% python3 -q
>>> import numpy as np
>>> np.set_printoptions(precision=3, suppress=True, linewidth=200)
>>> K = np.load("layer4.npy")
>>> K
array([[ 4,  2, -4],
       [ 2,  2, -2],
       [-4, -2,  4]])
>>> U, sigma, Vh = np.linalg.svd(K)
>>> evecs = Vh[:(sigma > 1e-8).sum()]
>>> rng = np.random.default_rng(168)
>>> vec = K[1] + 4 * K[0] + rng.integers(2) * np.eye(3)[0]
>>> vec
array([ 18.,  10., -18.])
>>> np.linalg.matrix_rank(np.vstack([K, vec]))
np.int64(2)
>>> idx = rng.permutation(3)
>>> idx
array([2, 1, 0])
>>> B = K[idx][:, idx]
>>> np.trace(B)
np.int64(10)
>>> round(np.linalg.det(B), 3), round(np.linalg.det(K[idx]), 3)
(np.float64(0.0), np.float64(0.0))
>>> print(np.round(np.sort(np.abs(np.linalg.eigvals(B))), 3) + 0)
[0.    0.877 9.123]
>>> B
array([[ 4, -2, -4],
       [-2,  2,  2],
       [-4,  2,  4]])
>>> w1 = np.array([[2, 1, 2, -1, -1, 1], [2, 0, 2, 0, 0, 1], [-1, 0, -1, 1, 1, -1]])
>>> coef = np.array([5, 2, 3, 3, 1, 1])
>>> hid = np.maximum(K @ w1 + coef, 0)
>>> (hid > 0).astype(int)
array([[1, 1, 1, 0, 0, 1],
       [1, 1, 1, 0, 0, 1],
       [0, 0, 0, 1, 1, 0]])
>>> print(np.linalg.matrix_rank(hid))
3
>>> Z = np.array([[-4, 0, 9],
...     [5, -6, 2],
...     [8, -1, -9],
...     [-5, 1, -4],
...     [-4, 9, -2],
...     [4, 8, -8]])
>>> (hid @ Z).round(6).argmax(axis=1)
array([0, 0, 1])
>>> hid @ Z
array([[142,  33, -58],
       [ 92,  19, -30],
       [-91,  92, -62]])
>>> cov = K.T @ K
>>> np.linalg.matrix_rank(cov)
np.int64(2)
>>> np.trace(cov), (K ** 2).sum()
(np.int64(84), np.int64(84))
>>> cov
array([[ 36,  20, -36],
       [ 20,  12, -20],
       [-36, -20,  36]])
>>> np.allclose(cov, cov.T)
True
>>> np.round(np.linalg.eigvalsh(cov)[::-1], 3) + 0
array([83.231,  0.769,  0.   ])
>>> np.linalg.matrix_rank(K, rtol=0.1)
np.int64(1)
>>> print([round(float(x), 3) for x in np.linalg.svd(K, compute_uv=False)[:3]])
[9.123, 0.877, 0.0]
